$ python3 -q
>>> import numpy as np
>>> np.set_printoptions(precision=2, suppress=True, linewidth=160, floatmode="fixed")
>>> W0 = 2 * np.eye(6) + np.eye(6, k=1)
>>> print(W0)
[[2.00 1.00 0.00 0.00 0.00 0.00]
 [0.00 2.00 1.00 0.00 0.00 0.00]
 [0.00 0.00 2.00 1.00 0.00 0.00]
 [0.00 0.00 0.00 2.00 1.00 0.00]
 [0.00 0.00 0.00 0.00 2.00 1.00]
 [0.00 0.00 0.00 0.00 0.00 2.00]]
>>> # triangular
>>> M2 = W0 / np.sqrt((W0 ** 2).mean(axis=1, keepdims=True))
>>> print(np.linalg.matrix_rank(M2) == np.linalg.matrix_rank(W0))
True
>>> print(M2[1])
[0.00 2.19 1.10 0.00 0.00 0.00]
>>> print(W0.reshape(2, -1))
[[2.00 1.00 0.00 0.00 0.00 0.00 0.00 2.00 1.00 0.00 0.00 0.00 0.00 0.00 2.00 1.00 0.00 0.00]
 [0.00 0.00 0.00 2.00 1.00 0.00 0.00 0.00 0.00 0.00 2.00 1.00 0.00 0.00 0.00 0.00 0.00 2.00]]
>>> t3 = W0.reshape(6, 2, -1)
>>> print(t3.shape)
(6, 2, 3)
>>> print(np.swapaxes(t3, 1, 2)[3])
[[0.00 2.00]
 [0.00 1.00]
 [0.00 0.00]]
>>> print(np.prod(np.diag(W0)), round(float(np.linalg.det(W0)), 2))
64.0 64.0
>>> print(np.sort(np.linalg.eigvals(W0)))
[2.00 2.00 2.00 2.00 2.00 2.00]
>>> print([int(np.linalg.matrix_rank(np.linalg.matrix_power(W0, p))) for p in range(1, 7)])
[6, 6, 6, 6, 6, 6]
>>> q, evecs = np.linalg.qr(W0[:, :4])[0], np.linalg.qr(W0[:, 4:])[0]
>>> sig = np.linalg.svd(q.T @ evecs, compute_uv=False)
>>> print(np.degrees(np.arccos(sig.clip(0, 1))))
[60.79 90.00]
>>> print(sig.round(2) + 0)
[0.49 0.00]
>>> print(np.sort(np.abs(np.linalg.eigvals(W0))))
[2.00 2.00 2.00 2.00 2.00 2.00]
>>> print(W0 @ W0)
[[4.00 4.00 1.00 0.00 0.00 0.00]
 [0.00 4.00 4.00 1.00 0.00 0.00]
 [0.00 0.00 4.00 4.00 1.00 0.00]
 [0.00 0.00 0.00 4.00 4.00 1.00]
 [0.00 0.00 0.00 0.00 4.00 4.00]
 [0.00 0.00 0.00 0.00 0.00 4.00]]
>>> print(np.allclose(W0 @ W0.T, W0.T @ W0))
False
>>> E = np.loadtxt("run9.csv", delimiter=",")
>>> print(E)
[[-1.10 -4.55  0.90  1.60]
 [ 0.20  0.75 -1.60  0.20]
 [ 1.30  5.18 -0.50  0.10]
 [ 1.40  5.65 -1.30  0.90]
 [-0.10 -0.42 -0.10 -0.70]
 [ 0.00  0.00 -1.60 -0.80]
 [-0.10 -0.30  0.50  0.40]
 [ 0.40  1.63  0.40  1.60]
 [ 1.40  5.57  1.00  0.50]
 [-1.40 -5.59  0.30 -1.00]
 [-0.90 -3.65  0.20 -1.30]
 [ 0.30  1.17  0.40 -0.40]
 [ 1.10  4.43 -0.10 -0.80]
 [-0.80 -3.09 -0.10  0.20]
 [ 1.70  6.74 -1.30 -0.30]
 [ 1.20  4.86 -0.20  0.20]
 [ 0.00  0.08 -2.20 -0.50]
 [-0.20 -0.80  0.00 -0.10]
 [-0.40 -1.61  1.20  0.50]
 [ 0.70  2.86 -1.20  1.60]
 [ 0.10  0.46 -1.30  1.70]
 [ 0.10  0.34 -0.10  0.90]
 [ 2.60 10.33  1.10  0.20]
 [-0.50 -2.00  0.90 -0.10]
 [-0.70 -2.74  0.10  0.00]
 [ 1.30  5.23 -0.30 -0.80]
 [ 0.80  3.18 -0.30 -0.10]
 [-0.40 -1.65  0.50  0.20]
 [ 0.50  2.05 -0.50 -0.40]
 [ 0.90  3.58 -0.40  1.30]
 [-0.80 -3.19  0.00 -0.60]
 [ 1.30  5.28  0.40 -0.30]
 [-1.10 -4.38 -1.80  0.30]
 [-1.00 -3.97 -0.50  0.20]
 [ 0.10  0.48 -1.40 -0.20]
 [ 0.70  2.82  0.00  1.20]]
>>> C = E[[15, 14]].astype(float)
>>> for _ in range(6):
...     lab = np.linalg.norm(E[:, None] - C, axis=-1).argmin(axis=1)
...     C = np.array([E[lab == j].mean(axis=0) for j in range(2)])
... 
>>> print(lab)
[0 0 1 1 0 0 0 0 1 0 0 0 1 0 1 1 0 0 0 1 0 0 1 0 0 1 1 0 1 1 0 1 0 0 0 1]
>>> print(C[1] - C[0])
[ 1.58  6.34 -0.02  0.14]
>>> print(np.bincount(lab))
[22 14]
>>> print(np.abs(C[1] - C[0]).argmax())
1
